In [1]: import numpy as np

In [2]: np.set_printoptions(suppress=True, linewidth=140)

In [3]: tidy = lambda a: np.round(a, 2) + 0

In [4]: rng = np.random.default_rng(88050)

In [5]: M = (rng.random((11, 11)) < 0.3) + np.eye(11)

In [6]: M /= M.sum(axis=1, keepdims=True)

In [7]: tidy(M)
Out[7]: 
array([[0.5 , 0.25, 0.25, 0.  , 0.  , 0.  , 0.  , 0.  , 0.  , 0.  , 0.  ],
       [0.25, 0.25, 0.25, 0.  , 0.  , 0.  , 0.  , 0.  , 0.  , 0.25, 0.  ],
       [0.33, 0.  , 0.33, 0.  , 0.  , 0.  , 0.  , 0.  , 0.33, 0.  , 0.  ],
       [0.  , 0.5 , 0.  , 0.5 , 0.  , 0.  , 0.  , 0.  , 0.  , 0.  , 0.  ],
       [0.25, 0.  , 0.25, 0.  , 0.25, 0.  , 0.  , 0.  , 0.25, 0.  , 0.  ],
       [0.17, 0.  , 0.  , 0.  , 0.  , 0.17, 0.17, 0.17, 0.  , 0.17, 0.17],
       [0.2 , 0.  , 0.  , 0.  , 0.2 , 0.  , 0.2 , 0.  , 0.2 , 0.2 , 0.  ],
       [0.14, 0.  , 0.  , 0.  , 0.14, 0.14, 0.14, 0.29, 0.14, 0.  , 0.  ],
       [0.25, 0.  , 0.  , 0.  , 0.25, 0.  , 0.25, 0.  , 0.25, 0.  , 0.  ],
       [0.  , 0.  , 0.  , 0.33, 0.33, 0.  , 0.  , 0.  , 0.  , 0.33, 0.  ],
       [0.25, 0.  , 0.25, 0.  , 0.  , 0.25, 0.  , 0.  , 0.  , 0.  , 0.25]])

In [8]: f = np.array([5, -4, 0, -3, 5, -2, 1, 3, -3, 0, -5])

In [9]: Y = M + np.outer(f, np.eye(11)[5])

In [10]: tidy(np.linalg.det(Y) / np.linalg.det(M)), tidy(1 + np.linalg.solve(M, f)[5])
Out[10]: (np.float64(-12.0), np.float64(-12.0))

In [11]: np.linalg.matrix_rank(Y - M)
Out[11]: np.int64(1)

In [12]: Y = M + rng.integers(-2, 3, (11, 9)) @ rng.integers(-2, 3, (9, 11))

In [13]: tidy(Y)
Out[13]: 
array([[ -6.5 ,   1.25,   6.25,   5.  ,   0.  ,  -1.  ,   1.  ,  -4.  ,   1.  ,  -1.  ,   7.  ],
       [ -0.75,   4.25,   1.25,   4.  ,   3.  ,  -3.  ,   5.  ,  -2.  ,   2.  ,   3.25,   7.  ],
       [  2.33,  -6.  ,   8.33, -11.  ,  14.  ,   3.  ,   1.  ,  -5.  ,   8.33,  -7.  ,  -3.  ],
       [  0.  ,   0.5 ,   7.  ,  -1.5 ,   0.  ,   5.  ,   4.  ,   6.  ,   6.  ,   2.  ,  -4.  ],
       [ -4.75,   2.  ,   7.25,   4.  ,  -3.75,  -5.  ,   5.  ,  -8.  ,   4.25,   0.  ,   3.  ],
       [ -5.83,   8.  ,  -3.  ,  10.  ,  -1.  ,  -8.83,  -5.83,   4.17,  -5.  ,  15.17,  17.17],
       [ 10.2 ,  -3.  , -10.  ,   2.  ,   0.2 ,  -3.  ,  -7.8 ,   8.  ,  -2.8 ,  -0.8 ,  -6.  ],
       [ -3.86, -11.  ,   1.  ,  -8.  ,   2.14,   1.14,   1.14,  -0.71,  -4.86,  -8.  , -13.  ],
       [  6.25,   9.  ,   1.  ,   0.  ,   2.25,  -4.  ,  -4.75,   2.  ,   1.25,   9.  ,   8.  ],
       [  4.  ,   2.  ,  -9.  ,  -2.67,  -3.67,   7.  ,   6.  ,  -6.  ,  -3.  ,  -5.67,  -3.  ],
       [ -1.75,  -8.  ,   0.25,   0.  ,  -4.  ,  -0.75,   1.  ,   6.  ,  -1.  ,  -2.  , -11.75]])

In [14]: Y - M
Out[14]: 
array([[ -7.,   1.,   6.,   5.,   0.,  -1.,   1.,  -4.,   1.,  -1.,   7.],
       [ -1.,   4.,   1.,   4.,   3.,  -3.,   5.,  -2.,   2.,   3.,   7.],
       [  2.,  -6.,   8., -11.,  14.,   3.,   1.,  -5.,   8.,  -7.,  -3.],
       [  0.,   0.,   7.,  -2.,   0.,   5.,   4.,   6.,   6.,   2.,  -4.],
       [ -5.,   2.,   7.,   4.,  -4.,  -5.,   5.,  -8.,   4.,   0.,   3.],
       [ -6.,   8.,  -3.,  10.,  -1.,  -9.,  -6.,   4.,  -5.,  15.,  17.],
       [ 10.,  -3., -10.,   2.,   0.,  -3.,  -8.,   8.,  -3.,  -1.,  -6.],
       [ -4., -11.,   1.,  -8.,   2.,   1.,   1.,  -1.,  -5.,  -8., -13.],
       [  6.,   9.,   1.,   0.,   2.,  -4.,  -5.,   2.,   1.,   9.,   8.],
       [  4.,   2.,  -9.,  -3.,  -4.,   7.,   6.,  -6.,  -3.,  -6.,  -3.],
       [ -2.,  -8.,   0.,   0.,  -4.,  -1.,   1.,   6.,  -1.,  -2., -12.]])

In [15]: x = np.array([1, -3, -3, -3, -2, -3, 0, 0, 2, 2, 2])

In [16]: (M @ x).argmax()
Out[16]: np.int64(6)

In [17]: tidy(M @ np.eye(11)[7])
Out[17]: array([0.  , 0.  , 0.  , 0.  , 0.  , 0.17, 0.  , 0.29, 0.  , 0.  , 0.  ])

In [18]: tidy((M * x).sum(axis=1))
Out[18]: array([-1.  , -0.75,  0.  , -3.  , -0.5 ,  0.33,  0.6 , -0.29,  0.25, -1.  , -0.75])

In [19]: tidy(np.einsum("ij,j->i", M, x))
Out[19]: array([-1.  , -0.75,  0.  , -3.  , -0.5 ,  0.33,  0.6 , -0.29,  0.25, -1.  , -0.75])

In [20]: tidy(M @ (2 * x))
Out[20]: array([-2.  , -1.5 ,  0.  , -6.  , -1.  ,  0.67,  1.2 , -0.57,  0.5 , -2.  , -1.5 ])

In [21]: M @ np.ones(11)
Out[21]: array([1., 1., 1., 1., 1., 1., 1., 1., 1., 1., 1.])

In [22]: pr = np.eye(11)[7]

In [23]: for _ in range(5):
    ...:     pr = pr @ M
    ...:     print(pr.round(2))
    ...: 
[0.14 0.   0.   0.   0.14 0.14 0.14 0.29 0.14 0.   0.  ]
[0.24 0.04 0.07 0.   0.14 0.06 0.13 0.11 0.14 0.05 0.02]
[0.28 0.07 0.13 0.02 0.13 0.03 0.09 0.04 0.14 0.06 0.02]
[0.3  0.1  0.17 0.03 0.11 0.02 0.06 0.02 0.13 0.06 0.01]
[0.31 0.11 0.18 0.04 0.1  0.01 0.05 0.01 0.13 0.06 0.  ]

In [24]: Y = np.linalg.inv(M)

In [25]: tidy(np.linalg.inv(Y))
Out[25]: 
array([[0.5 , 0.25, 0.25, 0.  , 0.  , 0.  , 0.  , 0.  , 0.  , 0.  , 0.  ],
       [0.25, 0.25, 0.25, 0.  , 0.  , 0.  , 0.  , 0.  , 0.  , 0.25, 0.  ],
       [0.33, 0.  , 0.33, 0.  , 0.  , 0.  , 0.  , 0.  , 0.33, 0.  , 0.  ],
       [0.  , 0.5 , 0.  , 0.5 , 0.  , 0.  , 0.  , 0.  , 0.  , 0.  , 0.  ],
       [0.25, 0.  , 0.25, 0.  , 0.25, 0.  , 0.  , 0.  , 0.25, 0.  , 0.  ],
       [0.17, 0.  , 0.  , 0.  , 0.  , 0.17, 0.17, 0.17, 0.  , 0.17, 0.17],
       [0.2 , 0.  , 0.  , 0.  , 0.2 , 0.  , 0.2 , 0.  , 0.2 , 0.2 , 0.  ],
       [0.14, 0.  , 0.  , 0.  , 0.14, 0.14, 0.14, 0.29, 0.14, 0.  , 0.  ],
       [0.25, 0.  , 0.  , 0.  , 0.25, 0.  , 0.25, 0.  , 0.25, 0.  , 0.  ],
       [0.  , 0.  , 0.  , 0.33, 0.33, 0.  , 0.  , 0.  , 0.  , 0.33, 0.  ],
       [0.25, 0.  , 0.25, 0.  , 0.  , 0.25, 0.  , 0.  , 0.  , 0.  , 0.25]])

In [26]: tidy(M @ Y)
Out[26]: 
array([[1., 0., 0., 0., 0., 0., 0., 0., 0., 0., 0.],
       [0., 1., 0., 0., 0., 0., 0., 0., 0., 0., 0.],
       [0., 0., 1., 0., 0., 0., 0., 0., 0., 0., 0.],
       [0., 0., 0., 1., 0., 0., 0., 0., 0., 0., 0.],
       [0., 0., 0., 0., 1., 0., 0., 0., 0., 0., 0.],
       [0., 0., 0., 0., 0., 1., 0., 0., 0., 0., 0.],
       [0., 0., 0., 0., 0., 0., 1., 0., 0., 0., 0.],
       [0., 0., 0., 0., 0., 0., 0., 1., 0., 0., 0.],
       [0., 0., 0., 0., 0., 0., 0., 0., 1., 0., 0.],
       [0., 0., 0., 0., 0., 0., 0., 0., 0., 1., 0.],
       [0., 0., 0., 0., 0., 0., 0., 0., 0., 0., 1.]])

In [27]: tidy(np.linalg.slogdet(M)[0])
Out[27]: np.float64(1.0)

In [28]: tidy(np.linalg.det(M) * Y)
Out[28]: 
array([[0., 0., 0., 0., 0., 0., 0., 0., 0., 0., 0.],
       [0., 0., 0., 0., 0., 0., 0., 0., 0., 0., 0.],
       [0., 0., 0., 0., 0., 0., 0., 0., 0., 0., 0.],
       [0., 0., 0., 0., 0., 0., 0., 0., 0., 0., 0.],
       [0., 0., 0., 0., 0., 0., 0., 0., 0., 0., 0.],
       [0., 0., 0., 0., 0., 0., 0., 0., 0., 0., 0.],
       [0., 0., 0., 0., 0., 0., 0., 0., 0., 0., 0.],
       [0., 0., 0., 0., 0., 0., 0., 0., 0., 0., 0.],
       [0., 0., 0., 0., 0., 0., 0., 0., 0., 0., 0.],
       [0., 0., 0., 0., 0., 0., 0., 0., 0., 0., 0.],
       [0., 0., 0., 0., 0., 0., 0., 0., 0., 0., 0.]])

In [29]: np.allclose(Y, M.T)
Out[29]: False

In [30]: (np.abs(Y) > 1e-9).astype(int)
Out[30]: 
array([[1, 1, 0, 0, 0, 0, 1, 0, 1, 0, 0],
       [0, 0, 1, 1, 1, 0, 1, 0, 1, 1, 0],
       [1, 1, 1, 1, 1, 0, 1, 0, 1, 1, 0],
       [0, 0, 1, 0, 1, 0, 1, 0, 1, 1, 0],
       [0, 0, 1, 0, 1, 0, 0, 0, 0, 0, 0],
       [0, 0, 0, 0, 1, 1, 1, 1, 1, 0, 1],
       [1, 1, 1, 1, 1, 0, 1, 0, 1, 1, 0],
       [0, 0, 0, 0, 1, 1, 1, 0, 0, 0, 1],
       [0, 1, 0, 1, 1, 0, 1, 0, 1, 1, 0],
       [0, 0, 0, 0, 0, 0, 1, 0, 1, 0, 0],
       [0, 1, 1, 1, 1, 1, 0, 1, 1, 1, 1]])

In [31]: tidy(np.linalg.det(M) * np.linalg.det(Y))
Out[31]: np.float64(1.0)

In [32]: tidy(Y)
Out[32]: 
array([[  4.,  -4.,   0.,   0.,   0.,   0.,   5.,   0.,  -4.,   0.,   0.],
       [  0.,   0.,  -3.,   2.,   4.,   0.,   5.,   0.,  -4.,  -3.,   0.],
       [ -4.,   8.,   3.,  -2.,  -4.,   0., -15.,   0.,  12.,   3.,   0.],
       [  0.,   0.,   3.,   0.,  -4.,   0.,  -5.,   0.,   4.,   3.,   0.],
       [  0.,   0.,  -3.,   0.,   4.,   0.,   0.,   0.,   0.,   0.,   0.],
       [  0.,   0.,   0.,   0.,  -8., -12.,  10.,   7.,  -4.,   0.,   8.],
       [ -4.,   8.,   3.,  -2.,  -8.,   0., -15.,   0.,  16.,   3.,   0.],
       [  0.,   0.,   0.,   0.,   4.,   6.,  -5.,   0.,   0.,   0.,  -4.],
       [  0.,  -4.,   0.,   2.,   4.,   0.,  10.,   0.,  -8.,  -3.,   0.],
       [  0.,   0.,   0.,   0.,   0.,   0.,   5.,   0.,  -4.,   0.,   0.],
       [  0.,  -4.,  -3.,   2.,  12.,  12.,   0.,  -7.,  -4.,  -3.,  -4.]])

In [33]: F = np.load("data.npy")

In [34]: F
Out[34]: 
array([[-3,  4, -3, -8, -6, -8],
       [-3,  4, -3, -8, -6, -8],
       [ 0, -1,  0, -4, -4, -5],
       [ 4, -4,  0, -1,  2, -4],
       [-3,  4, -3, -8, -6, -8],
       [ 9, -4, -3, -3, -2, -4],
       [ 3,  5, -6, -3, -6,  2],
       [ 9, -6, -1, -5, -9,  2],
       [ 0,  0,  0,  0,  0,  0],
       [12, -9, -1, -5, -3, -2],
       [ 5,  0, -3, -2, -4,  0],
       [ 5, -1, -3, -6, -8, -5],
       [ 1,  0,  0,  3,  0,  5],
       [ 0,  0,  0,  0,  0,  0],
       [-3,  5, -3, -4, -2, -3],
       [ 1,  0,  0,  3,  0,  5],
       [ 1,  0,  0,  3,  0,  5],
       [ 3, -5,  2, -2, -1,  2],
       [ 4, -4,  0, -1,  2, -4]])

In [35]: # rows 0 and 1 are equal

In [36]: left, sv, Vh = np.linalg.svd(F, full_matrices=False)

In [37]: tidy(left.T @ F @ Vh.T)
Out[37]: 
array([[31.58,  0.  ,  0.  ,  0.  ,  0.  ,  0.  ],
       [ 0.  , 25.79,  0.  ,  0.  ,  0.  ,  0.  ],
       [ 0.  ,  0.  , 14.52,  0.  ,  0.  ,  0.  ],
       [ 0.  ,  0.  ,  0.  ,  7.7 ,  0.  ,  0.  ],
       [ 0.  ,  0.  ,  0.  ,  0.  ,  2.99,  0.  ],
       [ 0.  ,  0.  ,  0.  ,  0.  ,  0.  ,  0.4 ]])

In [38]: tidy(np.abs(Vh[0]))
Out[38]: array([0.27, 0.03, 0.25, 0.59, 0.52, 0.49])

In [39]: np.abs(left[:, 0]).round(6).argmax()
Out[39]: np.int64(11)

In [40]: tidy(sv / sv[0])
Out[40]: array([1.  , 0.82, 0.46, 0.24, 0.09, 0.01])

In [41]: mat = np.loadtxt("layer16.csv", delimiter=",")

In [42]: mat
Out[42]: 
array([[ 2.,  2.,  7.,  1.,  5.,  8.,  0.,  9.,  1.,  8.,  8.,  3.],
       [ 0.,  5.,  8.,  9.,  5.,  7.,  2.,  7.,  2.,  1.,  4.,  9.],
       [ 2.,  2.,  5.,  5.,  0.,  2.,  6.,  3.,  4.,  5.,  2.,  5.],
       [ 2.,  4.,  8.,  8.,  7.,  3.,  2.,  2.,  6.,  6.,  2.,  9.],
       [ 9.,  8.,  6.,  8.,  1.,  4.,  1.,  9.,  4.,  9.,  8.,  8.],
       [ 7.,  0.,  6.,  2.,  0.,  1.,  3.,  3.,  6.,  5.,  2.,  0.],
       [ 2.,  2.,  2.,  7.,  6.,  2.,  3.,  6.,  1.,  3.,  6.,  9.],
       [ 7.,  9.,  9.,  1.,  5.,  8.,  7.,  0.,  6.,  8.,  4.,  7.],
       [ 4.,  9.,  2.,  4.,  1.,  3.,  3.,  6.,  5.,  0.,  9.,  2.],
       [ 4.,  9.,  9.,  3.,  4.,  1.,  3.,  2.,  7.,  8.,  1.,  6.],
       [ 5.,  4.,  3.,  1.,  8.,  6.,  7.,  9.,  7.,  8.,  7.,  2.],
       [ 1.,  5.,  9.,  7.,  5.,  2.,  1.,  3.,  4.,  5.,  8.,  1.],
       [ 2., 17., 31., 28., 20., 29.,  6., 30.,  7., 11., 20., 30.]])

In [43]: # row 12 is much longer than the rest

In [44]: x = np.array([2, 2, 2, 0, 2, 1, 1, 2, 1, 0, 2, 1])

In [45]: a = np.maximum(mat @ x, 0)

In [46]: mat.T @ a
Out[46]: array([ 4161., 10078., 15224., 12831.,  9944., 12858.,  4714., 13946.,  6167.,  8559., 11020., 14040.])

In [47]: np.flatnonzero(a > 1e-9)
Out[47]: array([ 0,  1,  2,  3,  4,  5,  6,  7,  8,  9, 10, 11, 12])

In [48]: np.tanh(mat @ x)
Out[48]: array([1., 1., 1., 1., 1., 1., 1., 1., 1., 1., 1., 1., 1.])
